% ipython --no-banner

In [1]: import numpy as np

In [2]: np.set_printoptions(precision=2, suppress=True, linewidth=200, floatmode="fixed")

In [3]: def rnd(a):
   ...:     return np.round(a, 2) + 0
   ...: 

In [4]: other = np.array([[0.6, 1.0],
   ...:     [-1.0, 0.5],
   ...:     [-0.5, 1.5],
   ...:     [-0.5, 1.2],
   ...:     [0.4, -1.4],
   ...:     [1.2, -0.7],
   ...:     [-1.1, 2.3],
   ...:     [-0.8, -2.0],
   ...:     [-0.3, 0.6],
   ...:     [0.9, 0.6]])

In [5]: W2 = np.array([[-0.5, -0.6, 0.1, -0.2, 1.5, -0.8, -0.4, -0.3, 0.7, -0.8, 0.7, -0.2],
   ...:     [0.0, -1.2, -1.1, -1.4, 0.7, -0.5, 0.0, -1.6, 0.3, 2.0, 0.8, 1.4]])

In [6]: m1 = other @ W2

In [7]: rnd(m1)
Out[7]: 
array([[-0.30, -1.56, -1.04, -1.52,  1.60, -0.98, -0.24, -1.78,  0.72,  1.52,  1.22,  1.28],
       [ 0.50,  0.00, -0.65, -0.50, -1.15,  0.55,  0.40, -0.50, -0.55,  1.80, -0.30,  0.90],
       [ 0.25, -1.50, -1.70, -2.00,  0.30, -0.35,  0.20, -2.25,  0.10,  3.40,  0.85,  2.20],
       [ 0.25, -1.14, -1.37, -1.58,  0.09, -0.20,  0.20, -1.77,  0.01,  2.80,  0.61,  1.78],
       [-0.20,  1.44,  1.58,  1.88, -0.38,  0.38, -0.16,  2.12, -0.14, -3.12, -0.84, -2.04],
       [-0.60,  0.12,  0.89,  0.74,  1.31, -0.61, -0.48,  0.76,  0.63, -2.36,  0.28, -1.22],
       [ 0.55, -2.10, -2.64, -3.00, -0.04, -0.27,  0.44, -3.35, -0.08,  5.48,  1.07,  3.44],
       [ 0.40,  2.88,  2.12,  2.96, -2.60,  1.64,  0.32,  3.44, -1.16, -3.36, -2.16, -2.64],
       [ 0.15, -0.54, -0.69, -0.78, -0.03, -0.06,  0.12, -0.87, -0.03,  1.44,  0.27,  0.90],
       [-0.45, -1.26, -0.57, -1.02,  1.77, -1.02, -0.36, -1.23,  0.81,  0.48,  1.11,  0.66]])

In [8]: np.linalg.cond(m1) > 100
Out[8]: np.True_

In [9]: U, sigma, vt = np.linalg.svd(m1)

In [10]: rnd(sigma)
Out[10]: array([15.70,  5.52,  0.00,  0.00,  0.00,  0.00,  0.00,  0.00,  0.00,  0.00])

In [11]: np.argmax(sigma[:-1] / (sigma[1:] + 1e-6)) + 1
Out[11]: np.int64(2)

In [12]: other = U[:, :2] @ np.diag(sigma[:2]) @ vt[:2]

In [13]: rnd(other)
Out[13]: 
array([[-0.30, -1.56, -1.04, -1.52,  1.60, -0.98, -0.24, -1.78,  0.72,  1.52,  1.22,  1.28],
       [ 0.50,  0.00, -0.65, -0.50, -1.15,  0.55,  0.40, -0.50, -0.55,  1.80, -0.30,  0.90],
       [ 0.25, -1.50, -1.70, -2.00,  0.30, -0.35,  0.20, -2.25,  0.10,  3.40,  0.85,  2.20],
       [ 0.25, -1.14, -1.37, -1.58,  0.09, -0.20,  0.20, -1.77,  0.01,  2.80,  0.61,  1.78],
       [-0.20,  1.44,  1.58,  1.88, -0.38,  0.38, -0.16,  2.12, -0.14, -3.12, -0.84, -2.04],
       [-0.60,  0.12,  0.89,  0.74,  1.31, -0.61, -0.48,  0.76,  0.63, -2.36,  0.28, -1.22],
       [ 0.55, -2.10, -2.64, -3.00, -0.04, -0.27,  0.44, -3.35, -0.08,  5.48,  1.07,  3.44],
       [ 0.40,  2.88,  2.12,  2.96, -2.60,  1.64,  0.32,  3.44, -1.16, -3.36, -2.16, -2.64],
       [ 0.15, -0.54, -0.69, -0.78, -0.03, -0.06,  0.12, -0.87, -0.03,  1.44,  0.27,  0.90],
       [-0.45, -1.26, -0.57, -1.02,  1.77, -1.02, -0.36, -1.23,  0.81,  0.48,  1.11,  0.66]])

In [14]: rank = np.linalg.matrix_rank(m1)

In [15]: rank
Out[15]: np.int64(2)

In [16]: ns = np.linalg.svd(m1)[2][rank:].T

In [17]: ns.shape
Out[17]: (12, 10)

In [18]: J = np.diag(np.array([9, 5, 3, 0, 8, 9, 5, 2, 7, 9, 2]))

In [19]: J
Out[19]: 
array([[9, 0, 0, 0, 0, 0, 0, 0, 0, 0, 0],
       [0, 5, 0, 0, 0, 0, 0, 0, 0, 0, 0],
       [0, 0, 3, 0, 0, 0, 0, 0, 0, 0, 0],
       [0, 0, 0, 0, 0, 0, 0, 0, 0, 0, 0],
       [0, 0, 0, 0, 8, 0, 0, 0, 0, 0, 0],
       [0, 0, 0, 0, 0, 9, 0, 0, 0, 0, 0],
       [0, 0, 0, 0, 0, 0, 5, 0, 0, 0, 0],
       [0, 0, 0, 0, 0, 0, 0, 2, 0, 0, 0],
       [0, 0, 0, 0, 0, 0, 0, 0, 7, 0, 0],
       [0, 0, 0, 0, 0, 0, 0, 0, 0, 9, 0],
       [0, 0, 0, 0, 0, 0, 0, 0, 0, 0, 2]])

In [20]: np.linalg.cond(J) > 100
Out[20]: np.True_

In [21]: [round(float(x), 2) for x in np.linalg.svd(J, compute_uv=False)[:3]]
Out[21]: [9.0, 9.0, 9.0]

In [22]: [int(np.linalg.matrix_rank(np.linalg.matrix_power(J, p))) for p in range(1, 12)]
Out[22]: [10, 10, 10, 10, 10, 10, 10, 10, 10, 10, 10]

In [23]: np.linalg.matrix_rank(J - J[0, 0] * np.eye(11))
Out[23]: np.int64(8)

In [24]: rnd(np.sort(np.linalg.eigvals(J)))
Out[24]: array([0.00, 2.00, 2.00, 3.00, 5.00, 5.00, 7.00, 8.00, 9.00, 9.00, 9.00])

In [25]: rng = np.random.default_rng(72)

In [26]: other = J + rng.integers(-2, 3, (11, 10)) @ rng.integers(-2, 3, (10, 11))

In [27]: other
Out[27]: 
array([[ 10,   5,  -2,   2,   3,  -3,   5,  11,   2,  -7,   1],
       [  1,  -5,  -3,   4,   4,  -8,   2,   3,  -4,  -1,  -7],
       [ -9,  11,   7,   4,   0,   6,   0,   2,   4, -10,   6],
       [ 10,  -8,  -3,  -5,   4,  -2,  -1,   2,  -8,  10,   0],
       [  5,   7,   3,  -7,  11,   2,   4,   5,   1,   3,   6],
       [ -6,  14,  10,   0,   2,  18,  -5,   5,   4,  -6,  -3],
       [ -1,  -4,   4,  -7,   0,  -1,   5,  -9,  -2,   9,  11],
       [ -1,  -5,   8,  -1,  10,  -6,   6,   2, -13,  -3, -16],
       [ -1,  -8,  -4,  -1,   2,  -4,  -1,  -4,   3,  10,   2],
       [  3,   5,  -3,  -2,  -3,   4,   3,  -1,  -9,   2,  -3],
       [  0,   1,  -1,   6,   5,   0,   6,   6,  -8, -13, -10]])

In [28]: np.abs(other - J).sum(axis=1)
Out[28]: array([42, 47, 56, 53, 46, 64, 48, 69, 41, 43, 58])

In [29]: A = np.array([[-1, 0, 0, 0, 0, 0, 0],
    ...:     [0, 3, 0, 0, 0, 0, 0],
    ...:     [0, 0, -4, 0, 0, 0, 0],
    ...:     [0, 0, 0, -2, 0, 0, 0],
    ...:     [0, 0, 0, 0, -1, 0, 0],
    ...:     [0, 0, 0, 0, 0, 1, 0],
    ...:     [0, 0, 0, 0, 0, 0, 5]])

In [30]: A @ A
Out[30]: 
array([[ 1,  0,  0,  0,  0,  0,  0],
       [ 0,  9,  0,  0,  0,  0,  0],
       [ 0,  0, 16,  0,  0,  0,  0],
       [ 0,  0,  0,  4,  0,  0,  0],
       [ 0,  0,  0,  0,  1,  0,  0],
       [ 0,  0,  0,  0,  0,  1,  0],
       [ 0,  0,  0,  0,  0,  0, 25]])

In [31]: feats = np.eye(10, dtype=int)[rng.permutation(10)] * np.array([0, -4, -4, -1, 5, -4, -4, 5, -2, -3])

In [32]: feats
Out[32]: 
array([[ 0,  0,  0,  0,  0,  0,  0,  0,  0, -3],
       [ 0,  0,  0,  0,  0,  0,  0,  0, -2,  0],
       [ 0,  0,  0,  0,  0, -4,  0,  0,  0,  0],
       [ 0,  0,  0,  0,  0,  0,  0,  5,  0,  0],
       [ 0,  0, -4,  0,  0,  0,  0,  0,  0,  0],
       [ 0,  0,  0,  0,  0,  0, -4,  0,  0,  0],
       [ 0,  0,  0, -1,  0,  0,  0,  0,  0,  0],
       [ 0,  0,  0,  0,  5,  0,  0,  0,  0,  0],
       [ 0,  0,  0,  0,  0,  0,  0,  0,  0,  0],
       [ 0, -4,  0,  0,  0,  0,  0,  0,  0,  0]])

In [33]: [round(float(x), 2) for x in np.linalg.svd(feats, compute_uv=False)[:3]]
Out[33]: [5.0, 5.0, 4.0]

In [34]: np.allclose(feats[:-1].T @ np.linalg.lstsq(feats[:-1].T, feats[-1])[0], feats[-1])
Out[34]: False

In [35]: rnd(feats @ np.linalg.pinv(feats) @ feats)
Out[35]: 
array([[ 0.00,  0.00,  0.00,  0.00,  0.00,  0.00,  0.00,  0.00,  0.00, -3.00],
       [ 0.00,  0.00,  0.00,  0.00,  0.00,  0.00,  0.00,  0.00, -2.00,  0.00],
       [ 0.00,  0.00,  0.00,  0.00,  0.00, -4.00,  0.00,  0.00,  0.00,  0.00],
       [ 0.00,  0.00,  0.00,  0.00,  0.00,  0.00,  0.00,  5.00,  0.00,  0.00],
       [ 0.00,  0.00, -4.00,  0.00,  0.00,  0.00,  0.00,  0.00,  0.00,  0.00],
       [ 0.00,  0.00,  0.00,  0.00,  0.00,  0.00, -4.00,  0.00,  0.00,  0.00],
       [ 0.00,  0.00,  0.00, -1.00,  0.00,  0.00,  0.00,  0.00,  0.00,  0.00],
       [ 0.00,  0.00,  0.00,  0.00,  5.00,  0.00,  0.00,  0.00,  0.00,  0.00],
       [ 0.00,  0.00,  0.00,  0.00,  0.00,  0.00,  0.00,  0.00,  0.00,  0.00],
       [ 0.00, -4.00,  0.00,  0.00,  0.00,  0.00,  0.00,  0.00,  0.00,  0.00]])

In [36]: np.linalg.lstsq(feats[:-1].T, feats[-1])[2]
Out[36]: np.int32(8)

In [37]: np.abs(np.diag(np.linalg.qr(feats)[1])) > 1e-9
Out[37]: array([False,  True,  True,  True,  True,  True,  True,  True,  True, False])

In [38]: U, sigma, vt = np.linalg.svd(feats)

In [39]: vecs = vt[:(sigma > 1e-8).sum()]

In [40]: x = feats[8] + 5 * feats[5] + rng.integers(2) * np.eye(10)[8]

In [41]: x
Out[41]: array([  0.00,   0.00,   0.00,   0.00,   0.00,   0.00, -20.00,   0.00,   0.00,   0.00])

In [42]: rnd(np.linalg.norm(x - vecs.T @ vecs @ x))
Out[42]: np.float64(0.0)

In [43]: np.linalg.matrix_rank(np.vstack([feats, x]))
Out[43]: np.int64(9)

In [44]: np.allclose(vecs.T @ vecs @ x, x)
Out[44]: True

In [45]: t3 = np.stack([J, -1 * J, J[::-1]])

In [46]: t3.shape
Out[46]: (3, 11, 11)

In [47]: rnd(np.linalg.det(t3))
Out[47]: array([0.00, 0.00, 0.00])

In [48]: rnd(np.linalg.norm(t3, axis=(1, 2)))
Out[48]: array([20.57, 20.57, 20.57])

In [49]: np.linalg.matrix_rank(t3.reshape(3, -1))
Out[49]: np.int64(2)

In [50]: (t3 @ J.T).shape
Out[50]: (3, 11, 11)

In [51]: mat = np.array([[-1, -2, 0, 2, -1],
    ...:     [-1, -1, 1, -2, 0],
    ...:     [1, -2, -2, 2, -2],
    ...:     [-2, -1, 2, 2, -2],
    ...:     [-1, -2, -1, -1, 2],
    ...:     [-2, 2, 0, 1, -2],
    ...:     [-2, 0, -2, 1, 1],
    ...:     [-2, 1, 2, 1, 2],
    ...:     [1, 0, 1, 1, -2],
    ...:     [1, -2, -1, -1, 1],
    ...:     [-1, 1, -1, 1, 2],
    ...:     [-2, 1, 2, 2, 1]])

In [52]: D = np.linalg.norm(mat[:, None] - mat[None], axis=-1)

In [53]: np.linalg.matrix_rank(D ** 2)
Out[53]: np.int64(7)

In [54]: np.unravel_index(D.round(6).argmax(), D.shape)
Out[54]: (np.int64(2), np.int64(7))

In [55]: rnd(D[:5, :5])
Out[55]: 
array([[0.00, 4.36, 3.00, 2.65, 4.36],
       [4.36, 0.00, 5.83, 4.69, 3.16],
       [3.00, 5.83, 0.00, 5.10, 5.48],
       [2.65, 4.69, 5.10, 0.00, 6.00],
       [4.36, 3.16, 5.48, 6.00, 0.00]])

In [56]: rnd(D[8])
Out[56]: array([3.32, 4.24, 3.74, 3.46, 5.66, 3.74, 5.20, 5.20, 0.00, 4.58, 5.00, 4.58])

In [57]: (D + 1e9 * np.eye(12)).round(6).argmin(axis=1)
Out[57]: array([ 3,  4,  0,  0,  9,  3, 10, 11,  0,  4,  6,  7])

In [58]: D[8].round(6).argsort(kind="stable")[:4]
Out[58]: array([8, 0, 3, 2])

In [59]: rnd(np.linalg.norm(mat, axis=1))
Out[59]: array([3.16, 2.65, 4.12, 4.12, 3.32, 3.61, 3.16, 3.74, 2.65, 2.83, 2.83, 3.74])

In [60]: W2 = mat[[7, 4]].astype(float)

In [61]: for _ in range(4):
    ...:     lab = np.linalg.norm(mat[:, None] - W2, axis=-1).argmin(axis=1)
    ...:     W2 = np.array([mat[lab == j].mean(axis=0) for j in range(2)])
    ...: 

In [62]: lab
Out[62]: array([1, 1, 1, 0, 1, 0, 1, 0, 0, 1, 0, 0])

In [63]: rnd(W2[1] - W2[0])
Out[63]: array([ 0.83, -2.17, -1.83, -1.17,  0.33])

In [64]: np.bincount(lab)
Out[64]: array([6, 6])

In [65]: cen = mat - mat.mean(axis=0)

In [66]: vecs = np.linalg.svd(cen)[2][:4]

In [67]: other = cen - cen @ vecs.T @ vecs

In [68]: rnd((cen @ vecs.T).std(axis=0))
Out[68]: array([1.88, 1.80, 1.23, 0.93])

In [69]: rnd(np.diag(vecs.T @ vecs))
Out[69]: array([0.34, 0.95, 0.93, 0.89, 0.89])

In [70]: data = np.load("case2.npy")

In [71]: data
Out[71]: 
array([[-40.96, -39.86,  22.40,  19.67,  40.26,  20.60, -18.07],
       [-41.86, -40.90,  18.58,  18.74,  40.79,  19.36, -19.90],
       [-40.57, -40.13,  20.75,  20.04,  38.93,  21.21, -20.58],
       [-38.60, -41.90,  22.43,  19.88,  41.55,  20.78, -20.37],
       [-39.78, -37.60,  21.65,  18.46,  39.85,  20.44, -20.69],
       [-40.68, -41.16,  20.06,  20.83,  39.42,  19.97, -19.76],
       [-39.79, -40.88,  19.59,  20.40,  40.54,  22.03, -19.11],
       [-40.35, -39.57,  22.08,  19.63,  40.89,  22.03, -20.28],
       [-39.25, -40.75,  19.96,  20.16,  39.90,  21.83, -21.00],
       [-39.71, -40.50,  20.85,  18.80,  39.71,  19.66, -19.80],
       [-41.48, -40.59,  21.06,  20.84,  40.05,  19.60, -17.44],
       [-39.38, -40.31,  19.39,  20.21,  41.31,  17.31, -20.22],
       [-40.42, -40.20,  19.49,  19.72,  39.26,  19.98, -20.34],
       [-39.87, -39.37,  19.93,  20.08,  41.20,  21.17, -19.93],
       [-38.32, -40.62,  20.40,  22.51,  40.66,  19.43, -21.62],
       [-40.13, -40.82,  20.92,  21.82,  38.18,  19.73, -19.48],
       [-42.25, -40.01,  19.95,  19.82,  40.98,  19.11, -18.94],
       [-38.29, -40.69,  20.54,  21.02,  39.54,  19.63, -20.04],
       [-37.93, -41.31,  20.46,  20.44,  39.10,  20.51, -19.82],
       [-38.68, -38.70,  19.80,  19.93,  40.61,  19.45, -21.26],
       [-39.29, -38.99,  20.73,  20.17,  40.26,  19.23, -20.99],
       [-39.24, -40.11,  21.03,  20.59,  41.10,  21.62, -19.83],
       [-39.50, -40.17,  18.71,  21.52,  40.27,  18.35, -18.92],
       [-40.43, -40.52,  19.90,  20.52,  39.46,  20.34, -19.03],
       [-39.52, -39.95,  18.18,  18.99,  40.33,  19.85, -20.28],
       [-39.21, -39.82,  20.21,  22.59,  39.31,  21.04, -20.96]])

In [72]: r0, g = data[19], data[4]

In [73]: rnd(r0 @ g)
Out[73]: np.float64(6246.12)

In [74]: p = (r0 @ g) / (r0 @ r0) * r0

In [75]: rnd((g - p) @ r0)
Out[75]: np.float64(0.0)

In [76]: np.linalg.matrix_rank(np.outer(r0, g))
Out[76]: np.int64(1)

In [77]: rnd(g - p)
Out[77]: array([-1.20,  1.00,  1.90, -1.42, -0.65,  1.04,  0.51])
